% python3 -q
>>> import numpy as np
>>> import numpy.linalg as la
>>> np.set_printoptions(suppress=True, linewidth=100)
>>> mat = np.tril(np.array([[-3, 3, 3, 0, 0, -3, 3, 3, -2, -1],
...     [-2, 2, 0, 0, -2, -1, -1, -1, -3, 0],
...     [-3, 2, 2, -1, 1, 3, -1, 2, 1, -1],
...     [3, 0, 2, 3, -3, 1, -2, -3, 0, 0],
...     [1, 0, 0, -2, 2, 1, 3, 3, 0, 1],
...     [2, 2, -1, -1, 3, 1, -2, 3, 3, -2],
...     [-3, 0, -1, 3, 3, 2, 0, -1, -1, -3],
...     [1, 2, -1, -2, -1, 3, -2, -1, -1, 1],
...     [2, -2, 1, -2, -1, 2, -1, -1, 3, 0],
...     [-2, 1, -3, 1, -1, 2, 1, 3, 0, 1]]), -1) + np.eye(10, dtype=int)
>>> mat
array([[ 1,  0,  0,  0,  0,  0,  0,  0,  0,  0],
       [-2,  1,  0,  0,  0,  0,  0,  0,  0,  0],
       [-3,  2,  1,  0,  0,  0,  0,  0,  0,  0],
       [ 3,  0,  2,  1,  0,  0,  0,  0,  0,  0],
       [ 1,  0,  0, -2,  1,  0,  0,  0,  0,  0],
       [ 2,  2, -1, -1,  3,  1,  0,  0,  0,  0],
       [-3,  0, -1,  3,  3,  2,  1,  0,  0,  0],
       [ 1,  2, -1, -2, -1,  3, -2,  1,  0,  0],
       [ 2, -2,  1, -2, -1,  2, -1, -1,  1,  0],
       [-2,  1, -3,  1, -1,  2,  1,  3,  0,  1]])
>>> # triangular
>>> vec = np.array([-2, 2, -1, -1, -2, 2, -1, 3, -1, 0])
>>> mat @ np.eye(10)[3]
array([ 0.,  0.,  0.,  1., -2., -1.,  3., -2., -2.,  1.])
>>> rng = np.random.default_rng(28721)
>>> out = mat + rng.integers(-2, 3, (10, 9)) @ rng.integers(-2, 3, (9, 10))
>>> out
array([[  0,   4,  -3,   2,   0,  -7,  -4,   5,   2,   3],
       [ -5,   2,  -3,  -5,   0,   1,  -9,   6,   4,  -6],
       [-10,  -7,  -3, -12,  -5,   2,   1,   2,   2,  -5],
       [  9,   5,   0,   6,   4,   5,  -5,   1,   0,   2],
       [ -7,  -2,   1,  -7,  -2,  -4,  -4,   4,   1,  -4],
       [  4,  -3,   9,  -2,   1,  -6,  -2,   5,  -4,  -8],
       [  6,   2,  13,  11,  -6,  11,   7,   3, -12,   6],
       [  7,  -2,   4,   6,  -1,   9,  -8,  12,  -7,   6],
       [ -2, -11,   7,  -4,   0,   3,   1,  -3,   3,  -2],
       [-17,  -6, -15,  -5,   7,  -7,   4,  -6,  13,   4]])
>>> out - mat
array([[ -1,   4,  -3,   2,   0,  -7,  -4,   5,   2,   3],
       [ -3,   1,  -3,  -5,   0,   1,  -9,   6,   4,  -6],
       [ -7,  -9,  -4, -12,  -5,   2,   1,   2,   2,  -5],
       [  6,   5,  -2,   5,   4,   5,  -5,   1,   0,   2],
       [ -8,  -2,   1,  -5,  -3,  -4,  -4,   4,   1,  -4],
       [  2,  -5,  10,  -1,  -2,  -7,  -2,   5,  -4,  -8],
       [  9,   2,  14,   8,  -9,   9,   6,   3, -12,   6],
       [  6,  -4,   5,   8,   0,   6,  -6,  11,  -7,   6],
       [ -4,  -9,   6,  -2,   1,   1,   2,  -2,   2,  -2],
       [-15,  -7, -12,  -6,   8,  -9,   3,  -9,  13,   3]])
>>> print(np.abs(out - mat).sum(axis=1))
[31 38 49 35 36 46 78 59 31 85]
>>> np.round(la.svd(out - mat, compute_uv=False), 3) + 0
array([43.661, 24.66 , 20.832, 14.463, 13.707, 10.371,  5.923,  2.373,  0.49 ,  0.   ])
